$ python3 -q
>>> import numpy as np
>>> from numpy import linalg as LA
>>> np.set_printoptions(suppress=True, linewidth=120)
>>> rnd = lambda a: np.round(a, 1) + 0
>>> X = np.loadtxt("data.csv", delimiter=",")
>>> print(X)
[[0. 0. 0. 0. 0. 0. 1.]
 [1. 0. 0. 0. 0. 0. 0.]
 [0. 0. 1. 0. 0. 0. 0.]
 [0. 0. 0. 0. 0. 1. 0.]
 [0. 0. 0. 0. 1. 0. 0.]
 [0. 1. 0. 0. 0. 0. 0.]
 [0. 0. 0. 1. 0. 0. 0.]]
>>> print(rnd(np.sort(np.abs(LA.eigvals(X)))))
[1. 1. 1. 1. 1. 1. 1.]
>>> X.inv()
Traceback (most recent call last):
  File "<python-input-7>", line 1, in <module>
    X.inv()
    ^^^^^
AttributeError: 'numpy.ndarray' object has no attribute 'inv'
>>> print(np.allclose(X, X.T))
False
>>> print(rnd(np.abs(LA.eigvals(X)).max()))
1.0
>>> print(rnd(LA.det(X)))
1.0
>>> print(rnd(LA.matrix_power(X, 4)))
[[0. 1. 0. 0. 0. 0. 0.]
 [0. 0. 0. 0. 0. 1. 0.]
 [0. 0. 1. 0. 0. 0. 0.]
 [0. 0. 0. 0. 0. 0. 1.]
 [0. 0. 0. 0. 1. 0. 0.]
 [0. 0. 0. 1. 0. 0. 0.]
 [1. 0. 0. 0. 0. 0. 0.]]
>>> LA.determinant(X)
Traceback (most recent call last):
  File "<python-input-12>", line 1, in <module>
    LA.determinant(X)
    ^^^^^^^^^^^^^^
AttributeError: module 'numpy.linalg' has no attribute 'determinant'
>>> Q, R = LA.qr(X)
>>> print(np.trace(Q @ Q.T))
7.0
>>> print(np.abs(np.diag(R)))
[1. 1. 1. 1. 1. 1. 1.]
>>> print(Q)
[[ 0.  0.  0.  0.  0.  0.  1.]
 [-1.  0.  0.  0.  0.  0.  0.]
 [-0. -0.  1.  0.  0.  0.  0.]
 [-0. -0. -0.  0.  0. -1.  0.]
 [-0. -0. -0. -0.  1.  0.  0.]
 [-0. -1. -0. -0. -0.  0.  0.]
 [-0. -0. -0. -1. -0.  0.  0.]]
>>> print(abs(R[0, 0]), rnd(LA.norm(X[:, 0])))
1.0 1.0
>>> print(R)
[[-1.  0.  0.  0.  0.  0.  0.]
 [ 0. -1.  0.  0.  0.  0.  0.]
 [ 0.  0.  1.  0.  0.  0.  0.]
 [ 0.  0.  0. -1.  0.  0.  0.]
 [ 0.  0.  0.  0.  1.  0.  0.]
 [ 0.  0.  0.  0.  0. -1.  0.]
 [ 0.  0.  0.  0.  0.  0.  1.]]
>>> print(rnd(LA.det(X)))
1.0
>>> print((X != 0).astype(int))
[[0 0 0 0 0 0 1]
 [1 0 0 0 0 0 0]
 [0 0 1 0 0 0 0]
 [0 0 0 0 0 1 0]
 [0 0 0 0 1 0 0]
 [0 1 0 0 0 0 0]
 [0 0 0 1 0 0 0]]
>>> print(rnd(LA.norm(X, axis=0)))
[1. 1. 1. 1. 1. 1. 1.]
>>> print(X[:, 5] @ X[:, 3])
0.0
>>> gram = X.T @ X
>>> print(gram)
[[1. 0. 0. 0. 0. 0. 0.]
 [0. 1. 0. 0. 0. 0. 0.]
 [0. 0. 1. 0. 0. 0. 0.]
 [0. 0. 0. 1. 0. 0. 0.]
 [0. 0. 0. 0. 1. 0. 0.]
 [0. 0. 0. 0. 0. 1. 0.]
 [0. 0. 0. 0. 0. 0. 1.]]
>>> print(np.trace(gram), (X ** 2).sum())
7.0 7.0
>>> print(rnd(LA.svd(X, compute_uv=False) ** 2))
[1. 1. 1. 1. 1. 1. 1.]
>>> print((X @ X.T).shape)
(7, 7)
